$ ipython --no-banner

In [1]: import numpy as np

In [2]: from numpy import linalg as LA

In [3]: np.set_printoptions(precision=3, suppress=True, linewidth=120)

In [4]: def rnd(a):
   ...:     return np.round(a, 3) + 0
   ...: 

In [5]: X = np.load("run7.npy")

In [6]: X
Out[6]: 
array([[1, 3, 1, 3, 3, 1],
       [1, 2, 3, 2, 1, 3],
       [1, 2, 3, 1, 2, 1],
       [1, 1, 1, 2, 0, 3],
       [1, 1, 2, 1, 1, 0],
       [0, 0, 0, 1, 1, 0]])

In [7]: rng = np.random.default_rng(9713)

In [8]: z = rng.permutation(6)

In [9]: z
Out[9]: array([4, 1, 2, 5, 3, 0])

In [10]: Y = X[z][:, z]

In [11]: np.diag(Y)
Out[11]: array([1, 2, 3, 0, 2, 1])

In [12]: np.trace(Y)
Out[12]: np.int64(9)

In [13]: def softmax(z):
    ...:     e = np.exp(z - z.max(axis=-1, keepdims=True))
    ...:     return e / e.sum(axis=-1, keepdims=True)
    ...: 

In [14]: rnd(softmax(X).sum(axis=1))
Out[14]: array([1., 1., 1., 1., 1., 1.])

In [15]: scores = X @ X.T / np.sqrt(6)

In [16]: rnd(softmax(scores)[3] @ X)
Out[16]: array([0.999, 1.884, 2.417, 2.058, 1.003, 2.759])

In [17]: X.reshape(2, -1)
Out[17]: 
array([[1, 3, 1, 3, 3, 1, 1, 2, 3, 2, 1, 3, 1, 2, 3, 1, 2, 1],
       [1, 1, 1, 2, 0, 3, 1, 1, 2, 1, 1, 0, 0, 0, 0, 1, 1, 0]])

In [18]: X.reshape(-1, 2)
Out[18]: 
array([[1, 3],
       [1, 3],
       [3, 1],
       [1, 2],
       [3, 2],
       [1, 3],
       [1, 2],
       [3, 1],
       [2, 1],
       [1, 1],
       [1, 2],
       [0, 3],
       [1, 1],
       [2, 1],
       [1, 0],
       [0, 0],
       [0, 1],
       [1, 0]])

In [19]: t3 = X.reshape(6, 2, -1)

In [20]: np.swapaxes(t3, 1, 2)[2]
Out[20]: 
array([[1, 1],
       [2, 2],
       [3, 1]])

In [21]: t3.transpose(1, 0, 2)
Out[21]: 
array([[[1, 3, 1],
        [1, 2, 3],
        [1, 2, 3],
        [1, 1, 1],
        [1, 1, 2],
        [0, 0, 0]],

       [[3, 3, 1],
        [2, 1, 3],
        [1, 2, 1],
        [2, 0, 3],
        [1, 1, 0],
        [1, 1, 0]]])

In [22]: t3.shape
Out[22]: (6, 2, 3)

In [23]: np.einsum("ihd,jhd->hij", t3, t3).shape
Out[23]: (2, 6, 6)

In [24]: t3[:, 0]
Out[24]: 
array([[1, 3, 1],
       [1, 2, 3],
       [1, 2, 3],
       [1, 1, 1],
       [1, 1, 2],
       [0, 0, 0]])

In [25]: mat = np.load("layer12.npy")

In [26]: mat
Out[26]: 
array([[ -2,   2,  -4,  -2,   0,   3,  -1,   0,   4,  -1,   4],
       [ -6,   6,  -4,  -6,   0,   8,  -6,  -4,   1,  -4,   4],
       [ -9,   9,  -6,  -1,   2,   8,  -5,  -3,   0,  -3,   9],
       [ -7,   4,  -9,  -4,  -1,  10,   0,  -1,   5,   0,   5],
       [ -3,   3, -13,  -5,   2,   8,  -3,  -5,   9,  -2,   2],
       [ -4,   2, -18,  -1,   5,   7,   2,  -5,  14,   2,  -1],
       [ -5,   6, -21,   1,   1,  12,   6,  -9,  16,  -1,   2],
       [ -9,   9, -25,   0,  -2,  16,  10, -14,  20,   4,  -2],
       [ -8,   9, -27,   0,  -4,  19,  10, -12,  19,   9,   1],
       [ -7,  10, -28,   4,  -8,  16,  12,  -7,  15,   8,   6],
       [ -5,  14, -27,   4, -11,  14,  13,  -6,  20,   9,   5],
       [ -5,  14, -29,   7, -13,  12,  13,  -8,  19,   8,   5],
       [ -6,  17, -24,   8, -12,   8,  15, -10,  23,   4,  10],
       [ -2,  18, -22,   8, -15,  10,  14, -10,  20,   8,  12],
       [  0,  18, -23,  13, -15,  13,  11, -10,  20,   4,   9],
       [ -5,  19, -18,   8, -16,  11,   8, -11,  15,   8,   6],
       [  0,  19, -18,   7, -16,   8,   9, -12,  17,  12,   2],
       [ -5,  24, -18,  12, -17,  13,   8,  -8,  20,  11,   3],
       [ -5,  29, -13,  14, -13,  13,   8,  -3,  16,  15,  -1],
       [ -2,  24, -15,  19, -11,  17,   9,  -6,  21,  15,  -5],
       [ -5,  25, -13,  23,  -8,  19,   8, -11,  22,  15,   0],
       [ -9,  24, -17,  21, -13,  17,  12, -11,  25,  14,  -1]])

In [27]: hat = mat @ LA.solve(mat.T @ mat, mat.T)

In [28]: rnd(np.trace(hat))
Out[28]: np.float64(11.0)

In [29]: rnd(hat @ mat[:, 9])
Out[29]: array([-1., -4., -3.,  0., -2.,  2., -1.,  4.,  9.,  8.,  9.,  8.,  4.,  8.,  4.,  8., 12., 11., 15., 15., 15., 14.])

In [30]: d = LA.norm(mat[:, None] - mat[None], axis=-1)

In [31]: d.shape
Out[31]: (22, 22)

In [32]: (d + 1e9 * np.eye(22)).round(6).argmin(axis=1)
Out[32]: array([ 3,  2,  1,  4,  3,  6,  5,  8,  7, 10, 11, 10, 13, 12, 13, 16, 15, 15, 19, 20, 21, 20])

In [33]: rnd(d[:5, :5])
Out[33]: 
array([[ 0.   , 11.489, 14.213, 10.63 , 13.416],
       [11.489,  0.   ,  8.944, 10.817, 13.638],
       [14.213,  8.944,  0.   , 11.79 , 16.613],
       [10.63 , 10.817, 11.79 ,  0.   , 10.05 ],
       [13.416, 13.638, 16.613, 10.05 ,  0.   ]])

In [34]: LA.matrix_rank(d ** 2)
Out[34]: np.int64(13)

In [35]: d[5].round(6).argsort(kind="stable")[:4]
Out[35]: array([5, 6, 4, 3])

In [36]: d.mean(axis=1).argmax()
Out[36]: np.int64(1)

In [37]: Y = np.c_[mat[:, :5] @ np.array([[2, 1, 2, -1, 1],
    ...:     [2, 1, 0, 3, 1],
    ...:     [1, 2, -1, 3, 1],
    ...:     [0, 0, 0, -1, -3],
    ...:     [1, 1, -3, -3, 2]]), np.array([0, -2, -1, -1, -1, -1, 2, 1, 2, 1, -2, -2, 2, -2, 2, 2, -1, -1, 1, 0, -1, 2])]

In [38]: Y
Out[38]: 
array([[ -4,  -8,   0,  -2,   2,   0],
       [ -4,  -8,  -8,  18,  14,  -2],
       [ -4, -10, -18,  13,   1,  -1],
       [-16, -22,  -2,  -1,  -2,  -1],
       [-11, -24,   1, -28,   6,  -1],
       [-17, -33,  -5, -58,  -7,  -1],
       [-18, -40,   8, -44, -21,   2],
       [-27, -52,  13, -33, -29,   1],
       [-29, -57,  23, -34, -34,   2],
       [-30, -61,  38, -27, -53,   1],
       [-20, -56,  50,  -5, -52,  -2],
       [-24, -62,  58,  -8, -67,  -2],
       [-14, -49,  48,  13, -61,   2],
       [ -5, -43,  63,  27, -60,  -2],
       [ -2, -43,  68,  17, -74,   2],
       [ -6, -38,  56,  48, -60,   2],
       [  4, -33,  66,  44, -52,  -1],
       [  3, -34,  59,  62, -69,  -1],
       [ 22, -15,  42,  78, -57,   1],
       [ 18, -19,  44,  43, -72,   0],
       [ 19, -14,  27,  42, -78,  -1],
       [  0, -32,  38,  48, -91,   2]])

In [39]: rnd(LA.norm(Y - mat @ LA.lstsq(mat, Y)[0], axis=0))
Out[39]: array([0.   , 0.   , 0.   , 0.   , 0.   , 5.522])

In [40]: rnd(LA.norm(LA.qr(mat)[0].T @ Y, axis=0) ** 2 / ((Y ** 2).sum(axis=0) + 1e-12))
Out[40]: array([1.  , 1.  , 1.  , 1.  , 1.  , 0.39])

In [41]: W2 = Y[[11, 19]].astype(float)

In [42]: for _ in range(3):
    ...:     z = LA.norm(Y[:, None] - W2, axis=-1).argmin(axis=1)
    ...:     W2 = np.array([Y[z == j].mean(axis=0) for j in range(2)])
    ...: 

In [43]: z
Out[43]: array([0, 0, 0, 0, 0, 0, 0, 0, 0, 0, 0, 0, 1, 1, 1, 1, 1, 1, 1, 1, 1, 1])

In [44]: rnd(W2[1] - W2[0])
Out[44]: array([ 20.9  ,   4.083,  37.933,  59.617, -47.233,   0.733])

In [45]: rnd(W2)
Out[45]: 
array([[-17.   , -36.083,  13.167, -17.417, -20.167,  -0.333],
       [  3.9  , -32.   ,  51.1  ,  42.2  , -67.4  ,   0.4  ]])

In [46]: x0 = np.array([1, 1, 1, 2, 3, 0])

In [47]: rnd((W2 * x0).sum(axis=1))
Out[47]: array([-135.25,  -94.8 ])

In [48]: rnd(W2 @ np.eye(6)[5])
Out[48]: array([-0.333,  0.4  ])

In [49]: np.sign((W2 @ x0).round(6))
Out[49]: array([-1., -1.])

In [50]: (W2 @ x0).argmax()
Out[50]: np.int64(1)

In [51]: rnd(W2 @ np.ones(6))
Out[51]: array([-77.833,  -1.8  ])

In [52]: rnd(np.einsum("ij,j->i", W2, x0))
Out[52]: array([-135.25,  -94.8 ])

In [53]: LA.norm(W2 @ x0) <= LA.norm(W2, 2) * LA.norm(x0) + 1e-9
Out[53]: np.True_

In [54]: data = np.loadtxt("test16.csv", delimiter=",")

In [55]: data
Out[55]: 
array([[-3.,  0.,  0.,  0.],
       [ 0., -1.,  0.,  0.],
       [ 2., -3.,  0.,  0.],
       [-1.,  1.,  0.,  2.]])

In [56]: hat = np.triu(np.array([[3, 0, 0, 3], [1, 1, 2, 0], [1, 0, 2, 3], [3, 1, 1, 1]]), 1) + np.eye(4)

In [57]: Y = hat @ data @ LA.inv(hat)

In [58]: Y
Out[58]: 
array([[ -6.,   3.,  -6.,  42.],
       [  4.,  -7.,  14., -54.],
       [ -1.,   0.,   0.,   9.],
       [ -1.,   1.,  -2.,  11.]])

In [59]: np.trace(Y), np.trace(data)
Out[59]: (np.float64(-2.0), np.float64(-2.0))

In [60]: rnd(np.poly(Y))
Out[60]: array([ 1.,  2., -5., -6.,  0.])

In [61]: Y[3] @ Y[0]
Out[61]: np.float64(483.0)

In [62]: rnd(LA.norm(Y, axis=1))
Out[62]: array([42.953, 56.365,  9.055, 11.269])

In [63]: rnd(LA.norm(Y) ** 2 / LA.norm(Y, 2) ** 2)
Out[63]: np.float64(1.005)

In [64]: A = np.loadtxt("block9.csv", delimiter=",")

In [65]: A
Out[65]: 
array([[ 4.02, -1.  ,  3.  ,  1.  , -3.  , -4.  ,  5.  ,  3.  , -3.  ,  0.  ,  2.  ],
       [-5.  ,  1.02,  4.  , -3.  , -5.  ,  1.  , -2.  , -2.  ,  2.  ,  4.  , -2.  ],
       [ 4.  ,  3.  ,  0.02,  5.  ,  0.  ,  2.  , -2.  ,  0.  ,  5.  , -1.  , -1.  ],
       [ 5.  , -5.  , -1.  ,  0.02, -1.  , -2.  , -2.  , -4.  ,  4.  ,  0.  ,  0.  ],
       [ 2.  , -5.  ,  1.  , -3.  , -0.98,  5.  ,  3.  ,  0.  , -1.  ,  1.  ,  1.  ],
       [-2.  ,  1.  , -4.  , -1.  , -2.  ,  0.02, -5.  ,  0.  , -1.  ,  5.  , -3.  ],
       [-2.  ,  3.  , -2.  ,  1.  ,  2.  , -3.  ,  1.02,  5.  ,  3.  , -3.  , -2.  ],
       [ 0.  ,  3.  ,  2.  , -4.  ,  1.  , -2.  , -2.  , -4.98, -3.  , -4.  , -5.  ],
       [ 4.  ,  4.  , -5.  ,  2.  ,  0.  ,  5.  , -3.  , -2.  , -2.98, -4.  , -4.  ],
       [-2.  , -2.  , -4.  , -3.  ,  4.  , -5.  , -1.  , -5.  ,  4.  , -2.98, -1.  ],
       [ 4.  , -1.  ,  3.  ,  1.  , -3.  , -4.  ,  5.  ,  3.  , -3.  ,  0.  ,  2.02]])

In [66]: z = rng.permutation(11)

In [67]: z
Out[67]: array([ 3,  5,  2,  9,  1,  0,  7,  4,  8,  6, 10])

In [68]: Y = A[z][:, z]

In [69]: rnd(np.sort(np.abs(LA.eigvals(Y))))
Out[69]: array([0.02 , 1.829, 1.829, 7.573, 7.573, 8.071, 8.516, 8.516, 9.138, 9.235, 9.235])

In [70]: rnd(np.trace(Y))
Out[70]: np.float64(-3.78)

In [71]: LA.matrix_rank(A, rtol=0.1)
Out[71]: np.int64(9)

In [72]: [round(float(x), 3) for x in LA.svd(A, compute_uv=False)[:3]]
Out[72]: [17.679, 13.915, 13.022]

In [73]: M = np.load("x.npy")

In [74]: M
Out[74]: 
array([[-0.502, -1.797, -0.882,  0.612,  0.129, -0.083, -0.697, -0.197],
       [ 0.208, -0.207, -0.547, -0.035, -0.417,  0.303, -0.311,  0.389],
       [ 0.887, -1.33 ,  2.165, -0.514, -0.108, -0.931, -0.266, -0.514],
       [-0.103,  0.037, -0.529, -0.016,  0.333,  0.134,  0.647, -0.891],
       [ 0.386, -0.907,  0.46 ,  1.699,  0.207,  0.535, -0.86 ,  0.05 ],
       [-0.605,  1.207, -0.401,  0.743, -0.028, -0.449,  0.902,  0.64 ],
       [ 0.383, -0.751,  0.825,  0.796,  0.358,  0.259, -0.31 ,  0.209],
       [-0.064,  0.278, -1.012, -0.193,  0.376, -0.139,  0.303, -0.114],
       [ 0.054,  1.013,  0.011,  0.694,  0.572,  0.812, -0.718,  0.742],
       [ 0.196,  0.549,  0.311,  0.003,  0.02 , -0.655,  0.726, -0.257],
       [ 0.085, -2.054, -0.322,  1.335, -0.487,  1.774, -2.241,  0.08 ]])

In [75]: rnd(M[0] @ M[2])
Out[75]: np.float64(0.071)

In [76]: LA.norm(M, axis=2)
AxisError: axis 2 is out of bounds for array of dimension 2


In [77]: Y = M / LA.norm(M, axis=1, keepdims=True)

In [78]: cov = Y @ Y.T

In [79]: rnd(cov[8])
Out[79]: array([-0.249,  0.162, -0.474, -0.336,  0.349,  0.306,  0.212, -0.03 ,  1.   , -0.29 ,  0.233])

In [80]: rnd(LA.norm(Y, axis=1))
Out[80]: array([1., 1., 1., 1., 1., 1., 1., 1., 1., 1., 1.])

In [81]: cov = M.T @ M

In [82]: np.allclose(cov, cov.T)
Out[82]: True

In [83]: rnd(np.diag(cov))
Out[83]: array([ 1.807, 13.51 ,  8.322,  7.014,  1.191,  5.793,  8.878,  2.34 ])

In [84]: x0 = np.array([0, 1, 0, 2, 0, 1, 2, 0])

In [85]: rhs = M @ x0

In [86]: rnd(LA.solve(M.T @ M, M.T @ rhs))
Out[86]: array([0., 1., 0., 2., 0., 1., 2., 0.])

In [87]: rnd(LA.lstsq(M, rhs)[0])
Out[87]: array([0., 1., 0., 2., 0., 1., 2., 0.])

In [88]: rhs = rhs + 0.3 * rng.normal(size=11)

In [89]: rnd(rhs)
Out[89]: array([-2.103, -0.625, -3.35 ,  1.922,  1.7  ,  3.663,  0.473,  0.674,  1.738,  1.5  , -2.004])

In [90]: beta, *_ = LA.lstsq(M, rhs)

In [91]: rnd(LA.norm(rhs - M @ beta))
Out[91]: np.float64(0.218)

In [92]: J = np.loadtxt("sample13.csv", delimiter=",")

In [93]: J
Out[93]: 
array([[ 2.,  3.,  1.,  0.],
       [ 2.,  5.,  2.,  4.],
       [ 4.,  4.,  5.,  5.],
       [ 5.,  1., -2.,  3.]])

In [94]: x0 = np.array([2, 1, 0, 1])

In [95]: rhs = J @ x0

In [96]: rhs
Out[96]: array([ 7., 13., 17., 14.])

In [97]: rnd(LA.solve(J.T, J[1]))
Out[97]: array([0., 1., 0., 0.])

In [98]: rnd(LA.solve(J, 5 * rhs))
Out[98]: array([10.,  5.,  0.,  5.])

In [99]: rnd(LA.solve(J, J[:, 0]))
Out[99]: array([1., 0., 0., 0.])

In [100]: rnd(LA.solve(J, rhs + J[:, 2]))
Out[100]: array([2., 1., 1., 1.])

In [101]: J @ J
Out[101]: 
array([[14., 25., 13., 17.],
       [42., 43., 14., 42.],
       [61., 57., 27., 56.],
       [19., 15., -9.,  3.]])

In [102]: rnd(np.abs(LA.eigvals(J)).max())
Out[102]: np.float64(9.706)

In [103]: (J + J.T) / 2
Out[103]: 
array([[2. , 2.5, 2.5, 2.5],
       [2.5, 5. , 3. , 2.5],
       [2.5, 3. , 5. , 1.5],
       [2.5, 2.5, 1.5, 3. ]])

In [104]: rnd(LA.matrix_power(J, 3))
Out[104]: 
array([[215., 236.,  95., 216.],
       [436., 439., 114., 368.],
       [624., 632., 198., 531.],
       [ 47.,  99.,  -2.,  24.]])

In [105]: np.trace(J)
Out[105]: np.float64(15.0)

In [106]: np.allclose(J @ J.T, J.T @ J)
Out[106]: False

In [107]: J.inv()
AttributeError: 'numpy.ndarray' object has no attribute 'inv'


In [108]: z = rng.integers(0, 3, 10)

In [109]: m1 = np.triu((z[:, None] == z) & (rng.random((10, 10)) < 0.8), 1).astype(int)

In [110]: m1 += m1.T

In [111]: m1
Out[111]: 
array([[0, 1, 1, 1, 0, 0, 1, 0, 0, 0],
       [1, 0, 1, 1, 0, 0, 1, 0, 0, 0],
       [1, 1, 0, 0, 0, 0, 1, 0, 0, 0],
       [1, 1, 0, 0, 0, 0, 1, 0, 0, 0],
       [0, 0, 0, 0, 0, 1, 0, 0, 0, 1],
       [0, 0, 0, 0, 1, 0, 0, 0, 0, 1],
       [1, 1, 1, 1, 0, 0, 0, 0, 0, 0],
       [0, 0, 0, 0, 0, 0, 0, 0, 1, 0],
       [0, 0, 0, 0, 0, 0, 0, 1, 0, 0],
       [0, 0, 0, 0, 1, 1, 0, 0, 0, 0]])

In [112]: # columns 2 and 3 are equal

In [113]: rnd(m1 @ LA.pinv(m1) @ m1)
Out[113]: 
array([[0., 1., 1., 1., 0., 0., 1., 0., 0., 0.],
       [1., 0., 1., 1., 0., 0., 1., 0., 0., 0.],
       [1., 1., 0., 0., 0., 0., 1., 0., 0., 0.],
       [1., 1., 0., 0., 0., 0., 1., 0., 0., 0.],
       [0., 0., 0., 0., 0., 1., 0., 0., 0., 1.],
       [0., 0., 0., 0., 1., 0., 0., 0., 0., 1.],
       [1., 1., 1., 1., 0., 0., 0., 0., 0., 0.],
       [0., 0., 0., 0., 0., 0., 0., 0., 1., 0.],
       [0., 0., 0., 0., 0., 0., 0., 1., 0., 0.],
       [0., 0., 0., 0., 1., 1., 0., 0., 0., 0.]])

In [114]: rnd(np.trace(LA.pinv(m1) @ m1))
Out[114]: np.float64(9.0)

In [115]: LA.lstsq(m1[:-1].T, m1[-1])[2]
Out[115]: np.int32(8)
